$ python -q
>>> import numpy as np
>>> np.set_printoptions(precision=2, suppress=True, linewidth=200)
>>> data = -1 * np.eye(3) + np.eye(3, k=1)
>>> data
array([[-1.,  1.,  0.],
       [ 0., -1.,  1.],
       [ 0.,  0., -1.]])
>>> vec = np.array([5, 0, 3])
>>> np.sign((data @ vec).round(6))
array([-1.,  1., -1.])
>>> np.linalg.norm(data @ vec) <= np.linalg.norm(data, 2) * np.linalg.norm(vec) + 1e-9
np.True_
>>> data * vec
array([[-5.,  0.,  0.],
       [ 0., -0.,  3.],
       [ 0.,  0., -3.]])
>>> (data * vec).sum(axis=1)
array([-5.,  3., -3.])
>>> np.einsum("ij,j->i", data, vec)
array([-5.,  3., -3.])
>>> (data @ vec).argmax()
np.int64(1)
>>> rng = np.random.default_rng(95019)
>>> idx = rng.permutation(3)
>>> idx
array([1, 0, 2])
>>> other = data[idx][:, idx]
>>> np.diag(other)
array([-1., -1., -1.])
>>> np.round(np.linalg.det(other), 2), round(np.linalg.det(data[idx]), 2)
(np.float64(-1.0), np.float64(1.0))
>>> K = np.array([[0, 2, 1, 1], [0, 0, 3, 0], [0, 0, 0, 0], [0, 0, 0, 0]])
>>> w1 = np.array([[-2, -2, -3, -3, 2, 3],
...     [-2, 1, -2, 2, 1, -2],
...     [-3, 2, -1, 0, 2, -2],
...     [-2, -3, 0, 0, -1, 1]])
>>> b = np.array([-1, 6, 5, -8, 7, 4])
>>> act = np.maximum(K @ w1 + b, 0)
>>> (act > 0).astype(int)
array([[0, 1, 0, 0, 1, 0],
       [0, 1, 1, 0, 1, 0],
       [0, 1, 1, 0, 1, 1],
       [0, 1, 1, 0, 1, 1]])
>>> act
array([[ 0,  7,  0,  0, 10,  0],
       [ 0, 12,  2,  0, 13,  0],
       [ 0,  6,  5,  0,  7,  4],
       [ 0,  6,  5,  0,  7,  4]])
>>> Z = np.array([[-6, 6], [-3, -8], [-9, 2], [4, 7], [6, -9], [4, 2]])
>>> w1 @ Z
array([[ 57, -35],
       [ 33, -23],
       [ 25, -58],
       [ 19,  23]])
>>> act @ Z
array([[  39, -146],
       [  24, -209],
       [  -5,  -93],
       [  -5,  -93]])
>>> (act @ Z).round(6).argmax(axis=1)
array([0, 0, 0, 0])
>>> blk = np.stack([act, 2 * act, act[::-1]])
>>> blk.shape
(3, 4, 6)
>>> np.linalg.norm(blk, axis=(1, 2))
array([26.8 , 53.59, 26.8 ])
>>> (blk @ act.T).shape
(3, 4, 4)
>>> np.linalg.matrix_rank(blk.reshape(3, -1))
np.int64(2)
>>> F = np.load("out7.npy")
>>> F
array([[ 4.26, -2.61,  4.66, -1.53],
       [ 5.27, -1.88,  3.88, -2.33],
       [ 3.76, -0.84,  3.15, -3.65],
       [-1.14,  0.76, -2.01, -3.17],
       [-0.02,  2.49, -1.07, -3.18],
       [-0.45,  1.73, -1.51, -1.96],
       [-0.94,  2.09, -1.93, -3.28],
       [-3.37, -1.21, -4.82, -1.05],
       [-4.41, -0.97, -3.8 ,  0.39],
       [-5.31, -2.92, -3.15,  0.37],
       [-0.07,  1.29, -1.37, -3.04],
       [ 0.44,  1.25, -1.32, -2.96],
       [ 3.56, -1.14,  2.82, -3.33],
       [-1.1 , -0.27, -0.86, -3.34],
       [-3.02, -0.41, -3.03, -0.36],
       [ 5.51, -3.07,  4.23, -3.05],
       [ 0.76,  1.83, -0.64, -4.61]])
>>> Xs = (F - F.mean(axis=0)) / F.std(axis=0)
>>> Xs.std(axis=0)
array([1., 1., 1., 1.])
>>> b = np.linalg.lstsq(np.delete(Xs, 2, axis=1), Xs[:, 2])[0]
>>> b
array([ 0.92, -0.2 ,  0.02])
>>> np.round(1 - np.var(Xs[:, 2] - np.delete(Xs, 2, axis=1) @ b), 2)
np.float64(0.95)
>>> Xs = F - F.mean(axis=0)
>>> U, sv, Vt = np.linalg.svd(Xs, full_matrices=False)
>>> sv ** 2 / (sv ** 2).sum()
array([0.8 , 0.17, 0.02, 0.01])
>>> (np.sign(U[:, 0]) == np.sign(U[0, 0])).astype(int)
array([1, 1, 1, 0, 0, 0, 0, 0, 0, 0, 0, 0, 1, 0, 0, 1, 1])
>>> sv
array([18.01,  8.31,  2.57,  1.93])
>>> np.abs(U[:, 0]).argmax()
np.int64(15)
>>> evals, vecs = np.linalg.eig(data)
>>> evals
array([-1., -1., -1.])
>>> np.sort(np.linalg.eigvals(np.linalg.inv(data)))
array([-1., -1., -1.])
>>> np.sort(np.linalg.eigvals(data.T))
array([-1., -1., -1.])
>>> idx = F[:, 2] > np.median(F[:, 2])
>>> u = F[idx].mean(axis=0) - F[~idx].mean(axis=0)
>>> np.argsort(-np.abs(u).round(6), kind="stable")
array([0, 2, 3, 1])
>>> W0 = np.load("test9.npy")
>>> W0
array([[ 1.62,  1.71, -0.16],
       [ 1.48,  1.27, -0.26],
       [-5.53, -1.66,  0.16],
       [ 0.71, -1.6 , -0.32],
       [-0.81, -1.78, -0.16],
       [ 2.52, -1.84, -1.04],
       [ 0.97, -2.96,  0.89],
       [ 0.89,  2.16,  0.15],
       [ 0.29,  0.58,  0.85],
       [ 3.45,  0.22,  0.56],
       [ 2.21,  0.4 ,  0.09],
       [ 1.68, -1.05,  0.46],
       [-2.54, -3.56,  0.67],
       [ 1.94, -0.86,  0.27],
       [-2.62, -0.16, -0.09],
       [-0.53, -1.57, -0.99],
       [-2.29, -1.22,  0.4 ]])
>>> Z = W0[[1, 11]].astype(float)
>>> for _ in range(4):
...     idx = np.linalg.norm(W0[:, None] - Z, axis=-1).argmin(axis=1)
...     Z = np.array([W0[idx == j].mean(axis=0) for j in range(2)])
... 
>>> idx
array([0, 0, 1, 0, 1, 0, 1, 0, 0, 0, 0, 0, 1, 0, 1, 1, 1])
>>> np.abs(Z[1] - Z[0]).argmax()
np.int64(0)
>>> np.bincount(idx)
array([10,  7])
>>> Z
array([[ 1.68,  0.1 ,  0.06],
       [-1.91, -1.84,  0.13]])
>>> other = np.c_[W0[:, :2] @ np.array([[2, 1], [3, 0]]), np.array([-2, -3, -3, -5, 8, 4, 6, -5, -1, -8, 8, -3, 8, 5, 5, 7, 0])]
>>> other
array([[  8.37,   1.62,  -2.  ],
       [  6.77,   1.48,  -3.  ],
       [-16.04,  -5.53,  -3.  ],
       [ -3.38,   0.71,  -5.  ],
       [ -6.96,  -0.81,   8.  ],
       [ -0.48,   2.52,   4.  ],
       [ -6.94,   0.97,   6.  ],
       [  8.26,   0.89,  -5.  ],
       [  2.32,   0.29,  -1.  ],
       [  7.56,   3.45,  -8.  ],
       [  5.62,   2.21,   8.  ],
       [  0.21,   1.68,  -3.  ],
       [-15.76,  -2.54,   8.  ],
       [  1.3 ,   1.94,   5.  ],
       [ -5.72,  -2.62,   5.  ],
       [ -5.77,  -0.53,   7.  ],
       [ -8.24,  -2.29,   0.  ]])
>>> np.round(np.linalg.norm(other - W0 @ np.linalg.lstsq(W0, other)[0], axis=0), 2) + 0
array([ 0.  ,  0.  , 18.08])
>>> np.linalg.norm(np.linalg.qr(W0)[0].T @ other, axis=0) ** 2 / ((other ** 2).sum(axis=0) + 1e-12)
array([1.  , 1.  , 0.33])
>>> np.round(np.linalg.lstsq(W0, other[:, 0])[0], 2) + 0
array([2., 3., 0.])
>>> Xs = other - other.mean(axis=0)
>>> U, sv, Vt = np.linalg.svd(Xs, full_matrices=False)
>>> np.searchsorted(np.cumsum(sv ** 2) / (sv ** 2).sum(), 0.9) + 1
np.int64(2)
>>> np.abs(Vt[-1])
array([0.27, 0.96, 0.09])
>>> Vt[0] * np.sign(Vt[0, np.abs(Vt[0]).argmax()])
array([ 0.9 ,  0.21, -0.38])
>>> A = np.load("block15.npy")
>>> A
array([[0, 0, 0, 0, 1, 0],
       [0, 0, 0, 0, 0, 1],
       [0, 0, 0, 1, 0, 0],
       [0, 0, 1, 0, 1, 0],
       [1, 0, 0, 1, 0, 1],
       [0, 1, 0, 0, 1, 0]])
>>> np.argwhere(np.triu(A))
array([[0, 4],
       [1, 5],
       [2, 3],
       [3, 4],
       [4, 5]])
>>> np.trace(A @ A @ A) // 6
np.int64(0)
>>> low = np.diag(A.sum(axis=1)) - A
>>> low
array([[ 1,  0,  0,  0, -1,  0],
       [ 0,  1,  0,  0,  0, -1],
       [ 0,  0,  1, -1,  0,  0],
       [ 0,  0, -1,  2, -1,  0],
       [-1,  0,  0, -1,  3, -1],
       [ 0, -1,  0,  0, -1,  2]])
>>> np.linalg.matrix_rank(low)
np.int64(5)
>>> (np.linalg.eigvalsh(low) < 1e-8).sum()
np.int64(1)
>>> np.round(np.linalg.eigvalsh(low), 2) + 0
array([0.  , 0.38, 0.7 , 2.  , 2.62, 4.3 ])
>>> u, v = A[4], A[2]
>>> u @ v
np.int64(1)
>>> u @ u
np.int64(3)
>>> p = (u @ v) / (u @ u) * u
>>> p
array([0.33, 0.  , 0.  , 0.33, 0.  , 0.33])
>>> round((v - p) @ u, 2)
np.float64(0.0)
>>> K.ravel(order="F")
array([0, 0, 0, 0, 2, 0, 0, 0, 1, 3, 0, 0, 1, 0, 0, 0])
>>> blk = K.reshape(4, 2, -1)
>>> blk[:, 0]
array([[0, 2],
       [0, 0],
       [0, 0],
       [0, 0]])
>>> blk.shape
(4, 2, 2)
>>> np.swapaxes(blk, 1, 2)[0]
array([[0, 1],
       [2, 1]])
>>> np.einsum("ihd,ihd->ih", blk, blk)
array([[4, 2],
       [0, 9],
       [0, 0],
       [0, 0]])
>>> m1 = np.load("run11.npy")
>>> m1
array([[-2, -3, -3, -4, -6, -6],
       [ 3,  2,  1,  6,  4,  2],
       [ 3, -3, -1,  6, -6, -2],
       [-2, -3, -3, -4, -6, -6],
       [ 3,  2,  1,  6,  4,  2],
       [ 3, -3, -1,  6, -6, -2]])
>>> other = m1[0, 0] * m1[1:] - np.outer(m1[1:, 0], m1[0])
>>> other
array([[ 0,  5,  7,  0, 10, 14],
       [ 0, 15, 11,  0, 30, 22],
       [ 0,  0,  0,  0,  0,  0],
       [ 0,  5,  7,  0, 10, 14],
       [ 0, 15, 11,  0, 30, 22]])
>>> m1[:, 0] / m1[0, 0]
array([ 1. , -1.5, -1.5,  1. , -1.5, -1.5])
>>> mat = np.array([[0, 1, 1, 0, 1, 1],
...     [1, 0, 1, 0, 1, 1],
...     [1, 1, 0, 0, 1, 1],
...     [0, 0, 0, 0, 0, 0],
...     [1, 1, 1, 0, 0, 1],
...     [1, 1, 1, 0, 1, 0]])
>>> np.trace(mat @ mat @ mat) // 6
np.int64(10)
>>> np.argwhere(np.triu(mat))
array([[0, 1],
       [0, 2],
       [0, 4],
       [0, 5],
       [1, 2],
       [1, 4],
       [1, 5],
       [2, 4],
       [2, 5],
       [4, 5]])
>>> low = np.diag(mat.sum(axis=1)) - mat
>>> low
array([[ 4, -1, -1,  0, -1, -1],
       [-1,  4, -1,  0, -1, -1],
       [-1, -1,  4,  0, -1, -1],
       [ 0,  0,  0,  0,  0,  0],
       [-1, -1, -1,  0,  4, -1],
       [-1, -1, -1,  0, -1,  4]])
>>> (np.linalg.eigvalsh(low) < 1e-8).sum()
np.int64(2)
>>> low @ np.ones(6)
array([0., 0., 0., 0., 0., 0.])
>>> E = np.array([[42, 2, 1, 1], [-1, 38, 2, -1], [-1, 0, -2, 2], [1, -1, 2, 0]])
>>> np.linalg.matrix_power(A, 3)
array([[0, 1, 1, 0, 3, 0],
       [1, 0, 0, 1, 0, 2],
       [1, 0, 0, 2, 0, 1],
       [0, 1, 2, 0, 4, 0],
       [3, 0, 0, 4, 0, 4],
       [0, 2, 1, 0, 4, 0]])
>>> np.sort(np.abs(np.linalg.eigvals(A)))
array([0.52, 0.52, 1.  , 1.  , 1.93, 1.93])
>>> round(float(np.linalg.det(A)), 2)
-1.0
>>> (A + A.T) / 2
array([[0., 0., 0., 0., 1., 0.],
       [0., 0., 0., 0., 0., 1.],
       [0., 0., 0., 1., 0., 0.],
       [0., 0., 1., 0., 1., 0.],
       [1., 0., 0., 1., 0., 1.],
       [0., 1., 0., 0., 1., 0.]])
>>> other = E[0, 0] * E[1:] - np.outer(E[1:, 0], E[0])
>>> other
array([[   0, 1598,   85,  -41],
       [   0,    2,  -83,   85],
       [   0,  -44,   83,   -1]])
>>> E[:, 0] / E[0, 0]
array([ 1.  , -0.02, -0.02,  0.02])
